$ python3 -q
>>> import numpy as np
>>> from numpy import linalg as LA
>>> np.set_printoptions(suppress=True, linewidth=120)
>>> arr = np.array([[-2, 1, -2, -1, -2],
...     [1, -2, 1, -2, -1],
...     [-2, 1, -2, 1, -2],
...     [-1, -2, 1, -2, 1],
...     [-2, -1, -2, 1, -2]])
>>> # symmetric, so the eigenvalues are real
>>> out = arr[0, 0] * arr[1:] - np.outer(arr[1:, 0], arr[0])
>>> out
array([[ 0,  3,  0,  5,  4],
       [ 0,  0,  0, -4,  0],
       [ 0,  5, -4,  3, -4],
       [ 0,  4,  0, -4,  0]])
>>> LA.matrix_rank(out), LA.matrix_rank(arr)
(np.int64(4), np.int64(5))
>>> x = np.array([6, 9, -1, -3, -4])
>>> (arr * x).sum(axis=1)
array([ 10,  -3,   4, -23, -14])
>>> arr @ (2 * x)
array([ 20,  -6,   8, -46, -28])
>>> arr @ np.eye(5)[4]
array([-2., -1., -2.,  1., -2.])
>>> out = np.array([[1, 2, 1], [1, 0, 2]])
>>> Z = np.kron(out, arr)
>>> np.round(LA.norm(Z, 2), 3), round(LA.norm(out, 2) * LA.norm(arr, 2), 3)
(np.float64(18.461), np.float64(18.461))
>>> LA.matrix_rank(Z)
np.int64(10)
>>> Z.shape
(10, 15)
>>> x = np.array([2, 0, 3, 0, 3])
>>> rhs = arr @ x
>>> b, lr = np.zeros(5), 1 / LA.norm(arr, 2) ** 2
>>> for i in range(6):
...     b -= lr * arr.T @ (arr @ b - rhs)
...     if i % 1 == 0: print(i, round(LA.norm(arr @ b - rhs), 3))
... 
0 4.0
1 2.548
2 1.714
3 1.246
4 0.981
5 0.823
>>> b.round(3)
array([ 2.445, -0.148,  2.562, -0.148,  2.915])
>>> round(LA.cond(arr), 3)
np.float64(19.95)
>>> u, v = arr[3], arr[4]
>>> u @ v
np.int64(-2)
>>> p = (u @ v) / (u @ u) * u
>>> (v - p) @ u
np.float64(0.0)
>>> round(LA.norm(u + v) ** 2 + LA.norm(u - v) ** 2, 3)
np.float64(50.0)
>>> p.round(3)
array([ 0.182,  0.364, -0.182,  0.364, -0.182])
